% ipython --no-banner

In [1]: import numpy as np

In [2]: np.set_printoptions(suppress=True, linewidth=120)

In [3]: tidy = lambda a: np.round(a, 3) + 0

In [4]: Y = np.array([[0, 1, 3, 1, 3, 3, -1, 2, 2, 1, 0],
   ...:     [-3, -1, 2, 3, 3, 0, 0, 2, 2, -2, -2],
   ...:     [3, 3, -3, -2, 0, 3, 1, 0, -1, 1, 1],
   ...:     [1, 2, -1, 2, 2, 1, -1, -2, 0, 3, 2],
   ...:     [-2, 3, 0, 0, 1, 0, 0, -2, -3, 1, 0],
   ...:     [2, 3, -3, 3, 1, -2, 3, -2, 2, -2, -2],
   ...:     [-2, 3, 0, 0, -1, 0, 0, -3, 2, 1, -2],
   ...:     [2, 3, 2, 2, 1, 3, 2, 3, 2, -1, 1],
   ...:     [-1, 0, 2, 2, -1, 2, 3, 2, 2, 0, 2],
   ...:     [3, 3, -1, 1, -2, 3, -2, 1, 2, -1, 0],
   ...:     [3, -1, 1, -1, -2, -3, 2, -3, 2, -2, 0]])

In [5]: Y[-1] = Y[0]

In [6]: A = Y + 0.05 * np.eye(11)

In [7]: print(A)
[[ 0.05  1.    3.    1.    3.    3.   -1.    2.    2.    1.    0.  ]
 [-3.   -0.95  2.    3.    3.    0.    0.    2.    2.   -2.   -2.  ]
 [ 3.    3.   -2.95 -2.    0.    3.    1.    0.   -1.    1.    1.  ]
 [ 1.    2.   -1.    2.05  2.    1.   -1.   -2.    0.    3.    2.  ]
 [-2.    3.    0.    0.    1.05  0.    0.   -2.   -3.    1.    0.  ]
 [ 2.    3.   -3.    3.    1.   -1.95  3.   -2.    2.   -2.   -2.  ]
 [-2.    3.    0.    0.   -1.    0.    0.05 -3.    2.    1.   -2.  ]
 [ 2.    3.    2.    2.    1.    3.    2.    3.05  2.   -1.    1.  ]
 [-1.    0.    2.    2.   -1.    2.    3.    2.    2.05  0.    2.  ]
 [ 3.    3.   -1.    1.   -2.    3.   -2.    1.    2.   -0.95  0.  ]
 [ 0.    1.    3.    1.    3.    3.   -1.    2.    2.    1.    0.05]]

In [8]: print(tidy(np.linalg.norm(A, 2) / np.linalg.norm(A)))
0.569

In [9]: print(tidy(np.abs(np.linalg.svd(A)[2][-1])))
[0.074 0.021 0.078 0.263 0.223 0.125 0.083 0.444 0.202 0.601 0.497]

In [10]: Y = np.inv(A)
AttributeError: module 'numpy' has no attribute 'inv'


In [11]: Y = np.linalg.inv(A)

In [12]: print(np.allclose(Y, A.T))
False

In [13]: print(tidy(A @ Y))
[[1. 0. 0. 0. 0. 0. 0. 0. 0. 0. 0.]
 [0. 1. 0. 0. 0. 0. 0. 0. 0. 0. 0.]
 [0. 0. 1. 0. 0. 0. 0. 0. 0. 0. 0.]
 [0. 0. 0. 1. 0. 0. 0. 0. 0. 0. 0.]
 [0. 0. 0. 0. 1. 0. 0. 0. 0. 0. 0.]
 [0. 0. 0. 0. 0. 1. 0. 0. 0. 0. 0.]
 [0. 0. 0. 0. 0. 0. 1. 0. 0. 0. 0.]
 [0. 0. 0. 0. 0. 0. 0. 1. 0. 0. 0.]
 [0. 0. 0. 0. 0. 0. 0. 0. 1. 0. 0.]
 [0. 0. 0. 0. 0. 0. 0. 0. 0. 1. 0.]
 [0. 0. 0. 0. 0. 0. 0. 0. 0. 0. 1.]]

In [14]: print(tidy(np.linalg.inv(Y)))
[[ 0.05  1.    3.    1.    3.    3.   -1.    2.    2.    1.    0.  ]
 [-3.   -0.95  2.    3.    3.    0.    0.    2.    2.   -2.   -2.  ]
 [ 3.    3.   -2.95 -2.    0.    3.    1.    0.   -1.    1.    1.  ]
 [ 1.    2.   -1.    2.05  2.    1.   -1.   -2.    0.    3.    2.  ]
 [-2.    3.    0.    0.    1.05  0.    0.   -2.   -3.    1.    0.  ]
 [ 2.    3.   -3.    3.    1.   -1.95  3.   -2.    2.   -2.   -2.  ]
 [-2.    3.    0.    0.   -1.    0.    0.05 -3.    2.    1.   -2.  ]
 [ 2.    3.    2.    2.    1.    3.    2.    3.05  2.   -1.    1.  ]
 [-1.    0.    2.    2.   -1.    2.    3.    2.    2.05  0.    2.  ]
 [ 3.    3.   -1.    1.   -2.    3.   -2.    1.    2.   -0.95  0.  ]
 [ 0.    1.    3.    1.    3.    3.   -1.    2.    2.    1.    0.05]]

In [15]: print(tidy(np.linalg.cond(A)))
597.958

In [16]: print((np.abs(Y) > 1e-9).astype(int))
[[1 1 1 1 1 1 1 1 1 1 1]
 [1 1 1 1 1 1 1 1 1 1 1]
 [1 1 1 1 1 1 1 1 1 1 1]
 [1 1 1 1 1 1 1 1 1 1 1]
 [1 1 1 1 1 1 1 1 1 1 1]
 [1 1 1 1 1 1 1 1 1 1 1]
 [1 1 1 1 1 1 1 1 1 1 1]
 [1 1 1 1 1 1 1 1 1 1 1]
 [1 1 1 1 1 1 1 1 1 1 1]
 [1 1 1 1 1 1 1 1 1 1 1]
 [1 1 1 1 1 1 1 1 1 1 1]]

In [17]: print(tidy(np.linalg.slogdet(A)[0]))
-1.0

In [18]: rng = np.random.default_rng(764)

In [19]: Y = A + rng.integers(-2, 3, (11, 10)) @ rng.integers(-2, 3, (10, 11))

In [20]: print(tidy(Y))
[[  6.05   4.     1.     2.     0.     6.     6.    13.    -9.     3.     5.  ]
 [  2.   -11.95   1.    -4.     6.    -9.     3.     3.     7.    -2.     5.  ]
 [ 14.    14.   -10.95 -13.     7.     3.     5.    11.    -6.     3.     9.  ]
 [ -6.    -3.     0.    -0.95  12.    -8.    -6.   -16.    13.     3.     0.  ]
 [ -2.    -1.     5.     2.    -5.95   1.    -2.    -4.    12.    -3.    -3.  ]
 [  3.    -1.     3.     6.    11.    -0.95   1.   -11.     8.    -1.    -1.  ]
 [ -6.    -3.    -1.     7.    -9.     2.     0.05  -3.    -4.     6.    -1.  ]
 [ -3.    10.    -4.    -3.    -4.     6.    -6.     4.05  12.     3.    -2.  ]
 [  0.    -7.     1.     6.   -18.     7.    -1.     6.     4.05   2.     2.  ]
 [  1.     5.    -2.    -4.     3.    -2.   -12.     1.     4.    -7.95   0.  ]
 [ -2.     3.    10.     6.     4.    -2.    -7.     0.    10.   -10.    -3.95]]

In [21]: print(np.abs(Y - A).sum(axis=1))
[54. 52. 78. 69. 45. 44. 40. 57. 47. 39. 53.]

In [22]: print(tidy(Y - A))
[[  6.   3.  -2.   1.  -3.   3.   7.  11. -11.   2.   5.]
 [  5. -11.  -1.  -7.   3.  -9.   3.   1.   5.   0.   7.]
 [ 11.  11.  -8. -11.   7.   0.   4.  11.  -5.   2.   8.]
 [ -7.  -5.   1.  -3.  10.  -9.  -5. -14.  13.   0.  -2.]
 [  0.  -4.   5.   2.  -7.   1.  -2.  -2.  15.  -4.  -3.]
 [  1.  -4.   6.   3.  10.   1.  -2.  -9.   6.   1.   1.]
 [ -4.  -6.  -1.   7.  -8.   2.   0.   0.  -6.   5.   1.]
 [ -5.   7.  -6.  -5.  -5.   3.  -8.   1.  10.   4.  -3.]
 [  1.  -7.  -1.   4. -17.   5.  -4.   4.   2.   2.   0.]
 [ -2.   2.  -1.  -5.   5.  -5. -10.   0.   2.  -7.   0.]
 [ -2.   2.   7.   5.   1.  -5.  -6.  -2.   8. -11.  -4.]]

In [23]: print(tidy(np.linalg.svd(Y - A, compute_uv=False)))
[42.472 32.346 23.361 20.155 17.301 13.051  7.977  4.344  2.261  0.81   0.   ]
